$ python3 -q
>>> import numpy as np
>>> from numpy import linalg as LA
>>> np.set_printoptions(precision=2, suppress=True, linewidth=120, legacy="1.25")
>>> X = np.load("x.npy")
>>> X
array([[ 0.41, -1.1 ,  1.73, -2.09, -1.86,  1.15, -0.44, -0.83],
       [ 1.79,  2.31,  0.71,  0.85, -1.55, -0.9 ,  0.02, -0.03],
       [-2.14,  3.45, -0.07, -0.25,  1.44,  1.41, -1.72,  2.  ],
       [-0.85, -1.43,  0.59,  1.64, -0.87, -1.48,  1.67,  2.71],
       [-0.39, -0.07,  2.72,  1.92, -2.93, -4.5 ,  0.93,  0.6 ],
       [ 1.  , -5.96, -0.01, -0.13, -0.77, -3.94, -0.16,  0.7 ],
       [-1.42, -1.17, -0.14, -1.1 ,  2.99,  2.98, -1.93,  0.51]])
>>> X.reshape(2, -1)
array([[ 0.41, -1.1 ,  1.73, -2.09, -1.86,  1.15, -0.44, -0.83,  1.79,  2.31,  0.71,  0.85, -1.55, -0.9 ,  0.02,
        -0.03, -2.14,  3.45, -0.07, -0.25,  1.44,  1.41, -1.72,  2.  , -0.85, -1.43,  0.59,  1.64],
       [-0.87, -1.48,  1.67,  2.71, -0.39, -0.07,  2.72,  1.92, -2.93, -4.5 ,  0.93,  0.6 ,  1.  , -5.96, -0.01,
        -0.13, -0.77, -3.94, -0.16,  0.7 , -1.42, -1.17, -0.14, -1.1 ,  2.99,  2.98, -1.93,  0.51]])
>>> t3 = X.reshape(7, 2, -1)
>>> t3.shape
(7, 2, 4)
>>> np.einsum("ihd,jhd->hij", t3, t3).shape
(2, 7, 7)
>>> np.swapaxes(t3, 1, 2)[1]
array([[ 1.79, -1.55],
       [ 2.31, -0.9 ],
       [ 0.71,  0.02],
       [ 0.85, -0.03]])
>>> W1 = np.array([[1, -1, 2, -3],
...     [2, -2, 2, 3],
...     [0, 3, 1, 0],
...     [1, 3, -1, 0],
...     [-1, -3, -2, -1],
...     [-1, -1, -1, 1],
...     [2, 0, 2, 2],
...     [-2, -2, -2, 0]])
>>> c = np.array([-6, 6, -9, 2])
>>> act = np.maximum(X @ W1 + c, 0)
>>> LA.matrix_rank(act)
4
>>> W2 = np.array([[0, -2], [0, 1], [1, 0], [2, 0]])
>>> act @ W2
array([[ 0.  , 12.8 ],
       [11.66,  2.26],
       [30.6 ,  0.  ],
       [ 5.98, 15.07],
       [ 8.4 , 25.58],
       [ 0.  , 21.35],
       [ 0.  ,  0.  ]])
>>> (act @ W2).round(6).argmax(axis=1)
array([1, 0, 0, 1, 1, 1, 0])
>>> A = np.load("w.npy")
>>> A
array([[12,  4, 29, 15, 21],
       [28, 14, 20, 10, 10],
       [ 4, 18, 19,  0,  4],
       [ 0,  3,  0,  0,  0],
       [11,  0,  3,  1,  6],
       [ 4,  0,  0,  8,  4],
       [23, 21, 15, 12,  5],
       [ 6, 20, 20, 10,  8],
       [ 0,  0,  0,  7,  4],
       [26, 20, 20, 10,  8],
       [ 0,  0,  0,  0,  0],
       [ 0,  0,  0,  0,  0],
       [ 0,  0, 12,  0,  7],
       [22, 16, 11,  6,  2],
       [ 0,  4, 20,  6, 12],
       [ 3,  0,  0,  0,  0],
       [ 0,  0,  0,  1,  0],
       [ 8, 10,  7,  0,  0],
       [ 7, 15,  7,  0,  0],
       [ 0,  0,  0,  0,  0],
       [ 0,  0,  0,  0,  0]])
>>> cen = A - A.mean(axis=0)
>>> evecs = LA.svd(cen)[2][:4]
>>> A2 = cen - cen @ evecs.T @ evecs
>>> (cen @ evecs.T).std(axis=0)
array([14.22,  7.15,  5.23,  2.78])
>>> LA.norm(A2, axis=1).round(6).argmax()
4
>>> np.round(LA.norm(A2) / LA.norm(cen), 2)
0.04
>>> np.diag(evecs.T @ evecs)
array([1.  , 0.89, 0.81, 0.91, 0.39])
>>> A2 = X / LA.norm(X, axis=1, keepdims=True)
>>> G = A2 @ A2.T
>>> LA.norm(A2, axis=1)
array([1., 1., 1., 1., 1., 1., 1.])
>>> G[6]
array([ 0.05, -0.74,  0.45, -0.35, -0.77, -0.2 ,  1.  ])
>>> (np.abs(G) > 0.9).astype(int)
array([[1, 0, 0, 0, 0, 0, 0],
       [0, 1, 0, 0, 0, 0, 0],
       [0, 0, 1, 0, 0, 0, 0],
       [0, 0, 0, 1, 0, 0, 0],
       [0, 0, 0, 0, 1, 0, 0],
       [0, 0, 0, 0, 0, 1, 0],
       [0, 0, 0, 0, 0, 0, 1]])
>>> (G - 2 * np.eye(7)).round(6).argmax(axis=1)
array([5, 4, 6, 4, 3, 3, 2])
>>> G.round(2) + 0
array([[ 1.  , -0.04, -0.31, -0.26,  0.  ,  0.13,  0.05],
       [-0.04,  1.  ,  0.01, -0.02,  0.49, -0.28, -0.74],
       [-0.31,  0.01,  1.  , -0.19, -0.33, -0.72,  0.45],
       [-0.26, -0.02, -0.19,  1.  ,  0.63,  0.49, -0.35],
       [ 0.  ,  0.49, -0.33,  0.63,  1.  ,  0.43, -0.77],
       [ 0.13, -0.28, -0.72,  0.49,  0.43,  1.  , -0.2 ],
       [ 0.05, -0.74,  0.45, -0.35, -0.77, -0.2 ,  1.  ]])
>>> rng = np.random.default_rng(4227)
>>> labels = rng.permutation(5)
>>> A2 = A[:, labels] * rng.choice([-1, 1], 5)
>>> A2
array([[ -4,  29, -15,  21, -12],
       [-14,  20, -10,  10, -28],
       [-18,  19,   0,   4,  -4],
       [ -3,   0,   0,   0,   0],
       [  0,   3,  -1,   6, -11],
       [  0,   0,  -8,   4,  -4],
       [-21,  15, -12,   5, -23],
       [-20,  20, -10,   8,  -6],
       [  0,   0,  -7,   4,   0],
       [-20,  20, -10,   8, -26],
       [  0,   0,   0,   0,   0],
       [  0,   0,   0,   0,   0],
       [  0,  12,   0,   7,   0],
       [-16,  11,  -6,   2, -22],
       [ -4,  20,  -6,  12,   0],
       [  0,   0,   0,   0,  -3],
       [  0,   0,  -1,   0,   0],
       [-10,   7,   0,   0,  -8],
       [-15,   7,   0,   0,  -7],
       [  0,   0,   0,   0,   0],
       [  0,   0,   0,   0,   0]])
>>> U, _, VT = LA.svd(A.T @ A2)
>>> labels
array([1, 2, 3, 4, 0])
>>> np.round(LA.lstsq(A, A2)[0], 2) + 0
array([[ 0.,  0.,  0.,  0., -1.],
       [-1.,  0.,  0.,  0.,  0.],
       [ 0.,  1.,  0.,  0.,  0.],
       [ 0.,  0., -1.,  0.,  0.],
       [ 0.,  0.,  0.,  1.,  0.]])
>>> np.round(U @ VT, 2) + 0
array([[ 0.,  0.,  0.,  0., -1.],
       [-1.,  0.,  0.,  0.,  0.],
       [ 0.,  1.,  0.,  0.,  0.],
       [ 0.,  0., -1.,  0.,  0.],
       [ 0.,  0.,  0.,  1.,  0.]])
>>> A2 = np.c_[A[:, :3] @ np.array([[1, -2, 2], [1, -2, 0], [2, -2, 0]]), np.array([0, 2, 1, 6, 4, 3, 9, 3, 7, 8, 1, 2, 2, 6, 4, 6, 0, 3, 3, 6, 4])]
>>> A2
array([[  74,  -90,   24,    0],
       [  82, -124,   56,    2],
       [  60,  -82,    8,    1],
       [   3,   -6,    0,    6],
       [  17,  -28,   22,    4],
       [   4,   -8,    8,    3],
       [  74, -118,   46,    9],
       [  66,  -92,   12,    3],
       [   0,    0,    0,    7],
       [  86, -132,   52,    8],
       [   0,    0,    0,    1],
       [   0,    0,    0,    2],
       [  24,  -24,    0,    2],
       [  60,  -98,   44,    6],
       [  44,  -48,    0,    4],
       [   3,   -6,    6,    6],
       [   0,    0,    0,    0],
       [  32,  -50,   16,    3],
       [  36,  -58,   14,    3],
       [   0,    0,    0,    6],
       [   0,    0,    0,    4]])
>>> LA.norm(LA.qr(A)[0].T @ A2, axis=0) ** 2 / ((A2 ** 2).sum(axis=0) + 1e-12)
array([1.  , 1.  , 1.  , 0.58])
>>> f = np.array([6, 7, 1, 1, 4, 7]) + 0.5
>>> arr = np.outer(f, f) / (f @ f)
>>> arr
array([[0.24, 0.27, 0.05, 0.05, 0.16, 0.27],
       [0.27, 0.31, 0.06, 0.06, 0.19, 0.31],
       [0.05, 0.06, 0.01, 0.01, 0.04, 0.06],
       [0.05, 0.06, 0.01, 0.01, 0.04, 0.06],
       [0.16, 0.19, 0.04, 0.04, 0.11, 0.19],
       [0.27, 0.31, 0.06, 0.06, 0.19, 0.31]])
>>> evals, evecs = LA.eigh(arr)
>>> np.unique(evals.round(6) + 0, return_counts=True)[1]
array([5, 1])
>>> arr @ LA.pinv(arr) @ arr
array([[0.24, 0.27, 0.05, 0.05, 0.16, 0.27],
       [0.27, 0.31, 0.06, 0.06, 0.19, 0.31],
       [0.05, 0.06, 0.01, 0.01, 0.04, 0.06],
       [0.05, 0.06, 0.01, 0.01, 0.04, 0.06],
       [0.16, 0.19, 0.04, 0.04, 0.11, 0.19],
       [0.27, 0.31, 0.06, 0.06, 0.19, 0.31]])
>>> np.unique(arr.round(6), axis=0).shape
(4, 6)
>>> r = LA.matrix_rank(arr)
>>> r
1
>>> N = LA.svd(arr)[2][r:].T
>>> N.shape
(6, 5)
>>> [int(LA.matrix_rank(arr[:i])) for i in range(1, len(arr) + 1)]
[1, 1, 1, 1, 1, 1]
>>> LA.matrix_rank(arr.T @ arr), LA.matrix_rank(arr @ arr.T)
(1, 1)
>>> [int(LA.matrix_rank(arr[:, :j + 1])) for j in range(6)]
[1, 1, 1, 1, 1, 1]
>>> LA.norm(arr, axis=0)
array([0.49, 0.56, 0.11, 0.11, 0.34, 0.56])
>>> LA.norm(arr, axis=1)
array([0.49, 0.56, 0.11, 0.11, 0.34, 0.56])
>>> LA.norm(arr, axis=1).argmax()
1
>>> E = np.loadtxt("sample6.csv", delimiter=",")
>>> E
array([[0.33, 0.  , 0.17, 0.5 ],
       [0.29, 0.43, 0.29, 0.  ],
       [0.4 , 0.  , 0.6 , 0.  ],
       [0.43, 0.  , 0.43, 0.14]])
>>> evals, evecs = LA.eig(E)
>>> E @ evecs[:, 0] - evals[0] * evecs[:, 0]
array([0., 0., 0., 0.])
>>> np.sort(LA.eigvals(E @ E))
array([0.01, 0.04, 0.18, 1.  ])
>>> np.sort(LA.eigvals(LA.inv(E)))
array([-8.28,  1.  ,  2.33,  5.08])
>>> np.sort(LA.eigvals(E.T))
array([-0.12,  0.2 ,  0.43,  1.  ])
>>> round(np.prod(evals), 2)
-0.01
